% python3 -q
>>> import numpy as np
>>> np.set_printoptions(precision=2, suppress=True, linewidth=100)
>>> tidy = lambda a: np.round(a, 2) + 0
>>> W0 = np.load("run0.npy")
>>> print(W0)
[[  3.27  22.86 -39.55]
 [  0.65 -20.64  42.76]
 [ -6.25  -1.87  23.89]
 [  0.84   8.09  -8.46]
 [-38.09   3.31  18.79]
 [ 11.09 -12.56   1.22]
 [ 39.65   4.65  36.9 ]
 [  0.28  -5.9   -4.29]
 [ 13.18  14.44  -0.81]
 [-14.37  -0.12  28.23]
 [-20.13   2.92  -9.67]
 [ -0.28  11.27   6.47]
 [ -7.27 -13.73  25.15]
 [ -1.05  13.57 -21.62]
 [ 14.    -9.63   9.44]
 [ 30.05  13.98   3.82]
 [ -0.1   34.5  -12.67]
 [ -6.95  16.22   2.27]]
>>> other = np.c_[W0[:, :1] @ np.array([[0]]), np.array([-1, 4, 1, -3, -1, 5, 3, -1, 2, -5, -1, 3, 2, -4, 4, 1, 0, -3])]
>>> print(other)
[[ 0. -1.]
 [ 0.  4.]
 [ 0.  1.]
 [ 0. -3.]
 [ 0. -1.]
 [ 0.  5.]
 [ 0.  3.]
 [ 0. -1.]
 [ 0.  2.]
 [ 0. -5.]
 [ 0. -1.]
 [ 0.  3.]
 [ 0.  2.]
 [ 0. -4.]
 [ 0.  4.]
 [ 0.  1.]
 [ 0.  0.]
 [ 0. -3.]]
>>> print(tidy(np.linalg.norm(np.linalg.qr(W0)[0].T @ other, axis=0) ** 2 / ((other ** 2).sum(axis=0) + 1e-12)))
[0.   0.43]
>>> print(tidy(np.linalg.norm(other - W0 @ np.linalg.lstsq(W0, other)[0], axis=0)))
[0.   9.21]
>>> print(np.linalg.matrix_rank(np.c_[W0, other]))
4
>>> vec = np.array([-9, 3, 4])
>>> target = W0 @ vec
>>> print(tidy(np.linalg.lstsq(W0, target)[0]))
[-9.  3.  4.]
>>> print(tidy(np.linalg.solve(W0.T @ W0, W0.T @ target)))
[-9.  3.  4.]
>>> rng = np.random.default_rng(515449)
>>> target = target + 0.05 * rng.normal(size=18)
>>> print(tidy(target))
[-119.05  103.27  146.21  -17.19  427.93 -132.66 -195.31  -37.44  -78.44  241.93  151.22   62.23
  124.83  -36.23 -117.11 -213.28   53.71  120.27]
>>> c, *_ = np.linalg.lstsq(W0, target)
>>> print([round(float(np.linalg.norm(np.linalg.solve(W0.T @ W0 + lam * np.eye(3), W0.T @ target))), 2) for lam in (0, 1, 10, 100)])
[10.3, 10.29, 10.27, 10.03]
>>> print(tidy(W0.T @ (target - W0 @ c)))
[0. 0. 0.]
>>> lab = W0[:, 2] > np.median(W0[:, 2])
>>> u = W0[lab].mean(axis=0) - W0[~lab].mean(axis=0)
>>> print(((W0 - W0.mean(axis=0)) @ u > 0).astype(int))
[0 1 1 0 1 1 1 0 0 1 0 0 1 0 1 0 0 0]
>>> A = np.array([[-4, -2, -1, 9], [4, -9, -2, -8], [-5, 2, -9, 1], [12, -38, -9, -23]])
>>> print(A)
[[ -4  -2  -1   9]
 [  4  -9  -2  -8]
 [ -5   2  -9   1]
 [ 12 -38  -9 -23]]
>>> print(A.sum(axis=0))
[  7 -47 -21 -21]
>>> print(A.shape)
(4, 4)
>>> print(tidy(np.linalg.norm(A)))
50.75
>>> print(np.diff(A, axis=0))
[[  8  -7  -1 -17]
 [ -9  11  -7   9]
 [ 17 -40   0 -24]]
>>> print(np.unravel_index(np.abs(A).argmax(), A.shape))
(np.int64(3), np.int64(1))
>>> print(np.count_nonzero(A))
16
>>> print(A - A[0])
[[  0   0   0   0]
 [  8  -7  -1 -17]
 [ -1   4  -8  -8]
 [ 16 -36  -8 -32]]
>>> A[:, 4]
Traceback (most recent call last):
  File "<python-input-32>", line 1, in <module>
    A[:, 4]
    ~^^^^^^
IndexError: index 4 is out of bounds for axis 1 with size 4
>>> print(np.linalg.matrix_rank(A))
3
>>> print(np.abs(A).max())
38
>>> print(tidy(np.trace(np.linalg.pinv(A) @ A)))
3.0
>>> print(np.linalg.lstsq(A[:-1].T, A[-1])[2])
3
>>> print(tidy(A @ np.linalg.pinv(A) @ A))
[[ -4.  -2.  -1.   9.]
 [  4.  -9.  -2.  -8.]
 [ -5.   2.  -9.   1.]
 [ 12. -38.  -9. -23.]]
>>> print(np.abs(np.diag(np.linalg.qr(A)[1])) > 1e-9)
[ True  True  True False]
>>> print(np.allclose(A[:-1].T @ np.linalg.lstsq(A[:-1].T, A[-1])[0], A[-1]))
True
>>> print(np.unique(A.round(6), axis=0).shape)
(4, 4)
